$ ipython --no-banner

In [1]: import numpy as np

In [2]: from numpy import linalg as LA

In [3]: np.set_printoptions(precision=2, suppress=True, linewidth=140)

In [4]: tidy = lambda a: np.round(a, 2) + 0

In [5]: E = np.loadtxt("case15.csv", delimiter=",")

In [6]: E
Out[6]: 
array([[-2.,  1.,  0.,  0.],
       [ 0., -2.,  1.,  0.],
       [ 0.,  0., -2.,  1.],
       [ 0.,  0.,  0., -2.]])

In [7]: B = LA.inv(E)

In [8]: (np.abs(B) > 1e-9).astype(int)
Out[8]: 
array([[1, 1, 1, 1],
       [0, 1, 1, 1],
       [0, 0, 1, 1],
       [0, 0, 0, 1]])

In [9]: tidy(B)
Out[9]: 
array([[-0.5 , -0.25, -0.12, -0.06],
       [ 0.  , -0.5 , -0.25, -0.12],
       [ 0.  ,  0.  , -0.5 , -0.25],
       [ 0.  ,  0.  ,  0.  , -0.5 ]])

In [10]: tidy(LA.slogdet(E)[0])
Out[10]: np.float64(1.0)

In [11]: w, V = LA.eig(E)

In [12]: np.prod(w)
Out[12]: np.float64(16.0)

In [13]: tidy(np.sort(LA.eigvals(LA.inv(E))))
Out[13]: array([-0.5, -0.5, -0.5, -0.5])

In [14]: w
Out[14]: array([-2., -2., -2., -2.])

In [15]: np.einsum("ij,ji->", E, E)
Out[15]: np.float64(16.0)

In [16]: np.poly(E)
Out[16]: array([ 1.,  8., 24., 32., 16.])

In [17]: arr = np.loadtxt("sample14.csv", delimiter=",")

In [18]: tidy(arr)
Out[18]: 
array([[  0.12,  18.15,  -8.39],
       [  2.2 ,  19.75,   2.24],
       [  2.94,  -5.62,  18.97],
       [ -3.09,   4.46, -19.25],
       [  3.94,   5.9 ,  18.7 ],
       [  3.98,   8.97,  17.43],
       [ -2.98, -18.43,  -7.18],
       [ -2.32,   9.43, -17.48],
       [  1.27, -14.16,  14.06],
       [  1.6 , -12.85,  15.24],
       [ -2.88,   6.02, -18.85],
       [ -1.7 , -19.92,   0.6 ],
       [ -1.15,  14.59, -13.63],
       [  3.97,  10.01,  16.85],
       [ -3.98,  -8.34, -17.74],
       [ -2.78, -18.92,  -5.85],
       [ -0.97,  15.23, -12.93],
       [ -3.98,  -8.5 , -17.66],
       [ -3.98,  -9.17, -17.32],
       [ -1.89, -19.91,  -0.42]])

In [19]: U, sigma, Vh = LA.svd(arr)

In [20]: V = Vh[:(sigma > 1e-8).sum()]

In [21]: rng = np.random.default_rng(740824)

In [22]: x = arr[9] + 4 * arr[11] + rng.integers(2) * np.eye(3)[2]

In [23]: tidy(x)
Out[23]: array([ -5.21, -92.52,  17.63])

In [24]: tidy(V.T @ V)
Out[24]: 
array([[ 0.04,  0.09,  0.17],
       [ 0.09,  0.99, -0.02],
       [ 0.17, -0.02,  0.97]])

In [25]: np.allclose(V.T @ V @ x, x)
Out[25]: True

In [26]: B = arr / np.sqrt((arr ** 2).mean(axis=1, keepdims=True))

In [27]: tidy(B[0])
Out[27]: array([ 0.01,  1.57, -0.73])

In [28]: LA.matrix_rank(B) == LA.matrix_rank(arr)
Out[28]: np.True_

In [29]: LA.matrix_rank(arr - arr.mean(axis=1, keepdims=True))
Out[29]: np.int64(2)

In [30]: M = np.loadtxt("w.csv", delimiter=",")

In [31]: M
Out[31]: 
array([[ 3.,  4.,  5.],
       [ 6.,  7.,  8.],
       [ 9., 10., 11.]])

In [32]: U, sigma, Vh = LA.svd(M)

In [33]: np.argmax(sigma[:-1] / (sigma[1:] + 1e-6)) + 1
Out[33]: np.int64(2)

In [34]: tidy(sigma)
Out[34]: array([22.37,  0.8 ,  0.  ])

In [35]: B = U[:, :2] @ np.diag(sigma[:2]) @ Vh[:2]

In [36]: LA.matrix_rank(M, rtol=0.05)
Out[36]: np.int64(1)

In [37]: tidy(LA.norm(M - B, 2)), tidy(sigma[2])
Out[37]: (np.float64(0.0), np.float64(0.0))

In [38]: tidy(np.abs(M - B).max())
Out[38]: np.float64(0.0)

In [39]: tidy(B)
Out[39]: 
array([[ 3.,  4.,  5.],
       [ 6.,  7.,  8.],
       [ 9., 10., 11.]])

In [40]: LA.matrix_rank(B)
Out[40]: np.int64(2)

In [41]: rank = LA.matrix_rank(M)

In [42]: rank
Out[42]: np.int64(2)

In [43]: N = LA.svd(M)[2][rank:].T

In [44]: tidy(N[:, 0] / N[np.abs(N[:, 0]).round(6).argmax(), 0])
Out[44]: array([-0.5,  1. , -0.5])

In [45]: N.shape
Out[45]: (3, 1)

In [46]: tidy(N @ N.T)
Out[46]: 
array([[ 0.17, -0.33,  0.17],
       [-0.33,  0.67, -0.33],
       [ 0.17, -0.33,  0.17]])

In [47]: [int(LA.matrix_rank(np.delete(M, i, axis=0))) for i in range(3)]
Out[47]: [2, 2, 2]

In [48]: z = rng.permutation(3)

In [49]: z
Out[49]: array([1, 0, 2])

In [50]: B = M[z][:, z]

In [51]: tidy(LA.det(B)), tidy(LA.det(M[z]))
Out[51]: (np.float64(0.0), np.float64(0.0))

In [52]: tidy(np.sort(np.abs(LA.eigvals(B))))
Out[52]: array([ 0.  ,  0.82, 21.82])

In [53]: B = M[0, 0] * M[1:] - np.outer(M[1:, 0], M[0])

In [54]: B
Out[54]: 
array([[  0.,  -3.,  -6.],
       [  0.,  -6., -12.]])

In [55]: M[:, 0] / M[0, 0]
Out[55]: array([1., 2., 3.])

In [56]: LA.matrix_rank(B), LA.matrix_rank(M)
Out[56]: (np.int64(1), np.int64(2))

In [57]: B = np.array([[-3, -1, 4], [-6, 3, -9], [-2, 9, -9]])

In [58]: M @ B
Out[58]: 
array([[ -43.,   54.,  -69.],
       [ -76.,   87., -111.],
       [-109.,  120., -153.]])

In [59]: np.einsum("ik,kj->ij", M, B)
Out[59]: 
array([[ -43.,   54.,  -69.],
       [ -76.,   87., -111.],
       [-109.,  120., -153.]])

In [60]: np.einsum("ik,kj->ji", M, B)
Out[60]: 
array([[ -43.,  -76., -109.],
       [  54.,   87.,  120.],
       [ -69., -111., -153.]])

In [61]: mat = np.array([[4.43, 0.79, -2.11], [0.79, 3.44, -1.17], [-2.11, -1.17, 6.13]])

In [62]: B = mat / np.sqrt((mat ** 2).mean(axis=1, keepdims=True))

In [63]: LA.matrix_rank(mat - mat.mean(axis=1, keepdims=True))
Out[63]: np.int64(2)

In [64]: cent = np.array([[1, 1, 0], [1, 3, 2], [0, 1, 3]])

In [65]: data = np.repeat(cent, 24 // 3, axis=0)

In [66]: data = data + 0.05 * rng.normal(size=data.shape)

In [67]: tidy(data)
Out[67]: 
array([[ 1.01,  1.01,  0.  ],
       [ 0.91,  1.02, -0.06],
       [ 0.94,  0.98,  0.  ],
       [ 0.94,  1.11,  0.  ],
       [ 0.98,  0.95,  0.06],
       [ 0.98,  0.99,  0.05],
       [ 0.93,  1.  , -0.03],
       [ 1.04,  0.94, -0.01],
       [ 1.01,  2.92,  1.93],
       [ 0.95,  2.89,  2.04],
       [ 0.99,  3.02,  1.98],
       [ 0.97,  2.98,  2.02],
       [ 1.02,  3.05,  1.98],
       [ 1.08,  2.96,  1.97],
       [ 1.11,  3.01,  2.01],
       [ 1.1 ,  3.  ,  1.98],
       [ 0.03,  1.05,  3.04],
       [ 0.01,  0.98,  3.06],
       [-0.03,  0.96,  3.  ],
       [-0.03,  0.97,  2.93],
       [ 0.13,  1.03,  2.96],
       [-0.03,  1.02,  2.94],
       [-0.09,  0.97,  2.97],
       [-0.04,  1.02,  2.91]])

In [68]: dist = LA.norm(data[:, None] - data[None], axis=-1)

In [69]: (dist + 1e9 * np.eye(24)).round(6).argmin(axis=1)
Out[69]: array([ 5,  6,  6,  1,  5,  4,  1,  0, 13, 11, 12, 10, 10, 15, 15, 14, 17, 18, 22, 23, 16, 23, 18, 21])

In [70]: dist[3].round(6).argsort(kind="stable")[:4]
Out[70]: array([3, 1, 6, 0])

In [71]: dist.shape
Out[71]: (24, 24)

In [72]: gram = np.cov(data, rowvar=False)

In [73]: tidy(LA.eigvalsh(gram)[::-1])
Out[73]: array([1.76, 0.99, 0.  ])

In [74]: tidy(np.corrcoef(data.T))
Out[74]: 
array([[ 1.  ,  0.54, -0.71],
       [ 0.54,  1.  ,  0.19],
       [-0.71,  0.19,  1.  ]])

In [75]: np.argwhere(np.triu(np.abs(np.corrcoef(data.T)) > 0.8, 1))
Out[75]: array([], shape=(0, 2), dtype=int64)

In [76]: gram.shape
Out[76]: (3, 3)

In [77]: tidy(np.median(data, axis=0))
Out[77]: array([0.95, 1.02, 1.98])

In [78]: tidy(gram)
Out[78]: 
array([[ 0.24,  0.25, -0.44],
       [ 0.25,  0.91,  0.23],
       [-0.44,  0.23,  1.6 ]])

In [79]: z = data[:, 2] > np.median(data[:, 2])

In [80]: f = data[z].mean(axis=0) - data[~z].mean(axis=0)

In [81]: z.astype(int)
Out[81]: array([0, 0, 0, 0, 0, 0, 0, 0, 0, 1, 1, 1, 0, 0, 1, 0, 1, 1, 1, 1, 1, 1, 1, 1])

In [82]: np.argsort(-np.abs(f).round(6), kind="stable")
Out[82]: array([2, 0, 1])

In [83]: tidy(f)
Out[83]: array([-0.66,  0.  ,  2.  ])

In [84]: cent = data[[3, 1]].astype(float)

In [85]: for _ in range(6):
    ...:     z = LA.norm(data[:, None] - cent, axis=-1).argmin(axis=1)
    ...:     cent = np.array([data[z == j].mean(axis=0) for j in range(2)])
    ...: 

In [86]: z
Out[86]: array([1, 1, 1, 1, 1, 1, 1, 1, 0, 0, 0, 0, 0, 0, 0, 0, 0, 0, 0, 0, 0, 0, 0, 0])

In [87]: np.abs(cent[1] - cent[0]).argmax()
Out[87]: np.int64(2)

In [88]: tidy(cent[1] - cent[0])
Out[88]: array([ 0.45, -0.99, -2.48])

In [89]: m1 = np.load("arr.npy")

In [90]: tidy(m1)
Out[90]: 
array([[ 0.08,  0.92,  0.39],
       [ 0.92,  0.08, -0.39],
       [ 0.39, -0.39,  0.83]])

In [91]: x = np.array([-1, -1, 0])

In [92]: (m1 * x).sum(axis=1)
Out[92]: array([-1., -1.,  0.])

In [93]: np.einsum("ij,j->i", m1, x)
Out[93]: array([-1., -1.,  0.])

In [94]: (m1 @ x).argmax()
Out[94]: np.int64(2)

In [95]: feats = np.loadtxt("test5.csv", delimiter=",")

In [96]: feats
Out[96]: 
array([[-3.,  3.,  1.,  3.],
       [ 0.,  2., -2.,  2.],
       [ 0., -5., -4., -2.],
       [ 0.,  5., -5.,  1.]])

In [97]: w, V = LA.eig(feats)

In [98]: tidy(np.sort(LA.eigvals(LA.inv(feats))))
Out[98]: array([-0.53, -0.33, -0.17,  0.15])

In [99]: tidy(np.prod(w))
Out[99]: np.float64(-216.0)

In [100]: O, V = LA.qr(feats[:, :3])[0], LA.qr(feats[:, 3:])[0]

In [101]: sigma = LA.svd(O.T @ V, compute_uv=False)

In [102]: tidy(sigma)
Out[102]: array([0.94])

In [103]: (sigma > 0.9).sum()
Out[103]: np.int64(1)

In [104]: f = np.array([3, 3])

In [105]: np.array([np.convolve(row, f, "same") for row in feats])
Out[105]: 
array([[ -9.,   0.,  12.,  12.],
       [  0.,   6.,   0.,   0.],
       [  0., -15., -27., -18.],
       [  0.,  15.,   0., -12.]])

In [106]: np.cross(feats[1, :3], feats[3, :3])
Out[106]: array([0., 0., 0.])

In [107]: J = np.array([[2.7, -0.6, 0.3],
     ...:     [0.4, 2.2, -1.5],
     ...:     [-0.9, -1.8, 0.4],
     ...:     [-1.4, -0.6, 0.7]])

In [108]: J[:, 0] *= 10

In [109]: J
Out[109]: 
array([[ 27. ,  -0.6,   0.3],
       [  4. ,   2.2,  -1.5],
       [ -9. ,  -1.8,   0.4],
       [-14. ,  -0.6,   0.7]])

In [110]: # column 0 dominates

In [111]: theta = np.radians(90)

In [112]: r_ = np.eye(3)

In [113]: r_[2, 2] = r_[0, 0] = np.cos(theta)

In [114]: r_[2, 0], r_[0, 2] = -np.sin(theta), np.sin(theta)

In [115]: tidy(r_)
Out[115]: 
array([[ 0.,  0.,  1.],
       [ 0.,  1.,  0.],
       [-1.,  0.,  0.]])

In [116]: B = J @ r_.T

In [117]: tidy(B)
Out[117]: 
array([[  0.3,  -0.6, -27. ],
       [ -1.5,   2.2,  -4. ],
       [  0.4,  -1.8,   9. ],
       [  0.7,  -0.6,  14. ]])

In [118]: np.allclose(J @ J.T, B @ B.T)
Out[118]: True

In [119]: np.allclose(LA.norm(J, axis=1), LA.norm(B, axis=1))
Out[119]: True

In [120]: tidy(LA.det(r_)), np.trace(r_)
Out[120]: (np.float64(1.0), np.float64(1.0))

In [121]: B = np.c_[J[:, :1] @ np.array([[2]]), np.array([-2, 0, -3, 3])]

In [122]: B
Out[122]: 
array([[ 54.,  -2.],
       [  8.,   0.],
       [-18.,  -3.],
       [-28.,   3.]])

In [123]: LA.matrix_rank(np.c_[J, B])
Out[123]: np.int64(4)

In [124]: tidy(LA.norm(LA.qr(J)[0].T @ B, axis=0) ** 2 / ((B ** 2).sum(axis=0) + 1e-12))
Out[124]: array([1.  , 0.97])
